% ipython --no-banner

In [1]: import numpy as np

In [2]: from numpy import linalg as LA

In [3]: np.set_printoptions(precision=1, suppress=True, linewidth=200)

In [4]: rng = np.random.default_rng(7716)

In [5]: X = np.triu(rng.random((13, 13)) < 0.2, 1).astype(int)

In [6]: X = X + X.T

In [7]: X
Out[7]: 
array([[0, 0, 0, 0, 0, 0, 0, 1, 1, 0, 1, 1, 1],
       [0, 0, 0, 0, 0, 0, 0, 0, 0, 0, 0, 0, 0],
       [0, 0, 0, 0, 0, 0, 0, 0, 0, 0, 0, 0, 0],
       [0, 0, 0, 0, 0, 1, 0, 0, 0, 1, 0, 0, 0],
       [0, 0, 0, 0, 0, 0, 0, 0, 0, 0, 0, 1, 0],
       [0, 0, 0, 1, 0, 0, 0, 0, 0, 0, 0, 0, 0],
       [0, 0, 0, 0, 0, 0, 0, 1, 0, 0, 0, 0, 0],
       [1, 0, 0, 0, 0, 0, 1, 0, 0, 1, 0, 0, 0],
       [1, 0, 0, 0, 0, 0, 0, 0, 0, 0, 0, 0, 0],
       [0, 0, 0, 1, 0, 0, 0, 1, 0, 0, 0, 0, 0],
       [1, 0, 0, 0, 0, 0, 0, 0, 0, 0, 0, 0, 0],
       [1, 0, 0, 0, 1, 0, 0, 0, 0, 0, 0, 0, 0],
       [1, 0, 0, 0, 0, 0, 0, 0, 0, 0, 0, 0, 0]])

In [8]: x = np.array([1, 5, 4, 5, 4, 1, 3, 0, 4, 2, 3, 5, 4])

In [9]: X @ np.ones(13)
Out[9]: array([5., 0., 0., 2., 1., 1., 1., 3., 1., 2., 1., 2., 1.])

In [10]: LA.norm(X @ x) <= LA.norm(X, 2) * LA.norm(x) + 1e-9
Out[10]: np.True_

In [11]: np.sign((X @ x).round(6))
Out[11]: array([1, 0, 0, 1, 1, 1, 0, 1, 1, 1, 1, 1, 1])

In [12]: X @ np.eye(13)[11]
Out[12]: array([1., 0., 0., 0., 1., 0., 0., 0., 0., 0., 0., 0., 0.])

In [13]: X @ (2 * x)
Out[13]: array([32,  0,  0,  6, 10, 10,  0, 12,  2, 10,  2, 10,  2])

In [14]: left, s, Vh = LA.svd(X)

In [15]: np.argmax(s[:-1] / (s[1:] + 1e-6)) + 1
Out[15]: np.int64(8)

In [16]: A2 = left[:, :8] @ np.diag(s[:8]) @ Vh[:8]

In [17]: np.round(LA.norm(X - A2, 2), 1), round(s[8], 1)
Out[17]: (np.float64(0.0), np.float64(0.0))

In [18]: LA.matrix_rank(A2)
Out[18]: np.int64(8)

In [19]: LA.matrix_rank(X, rtol=0.05)
Out[19]: np.int64(8)

In [20]: round(float(LA.norm(X - A2) / LA.norm(X)), 1)
Out[20]: 0.0

In [21]: np.round(np.abs(X - A2).max(), 1)
Out[21]: np.float64(0.0)
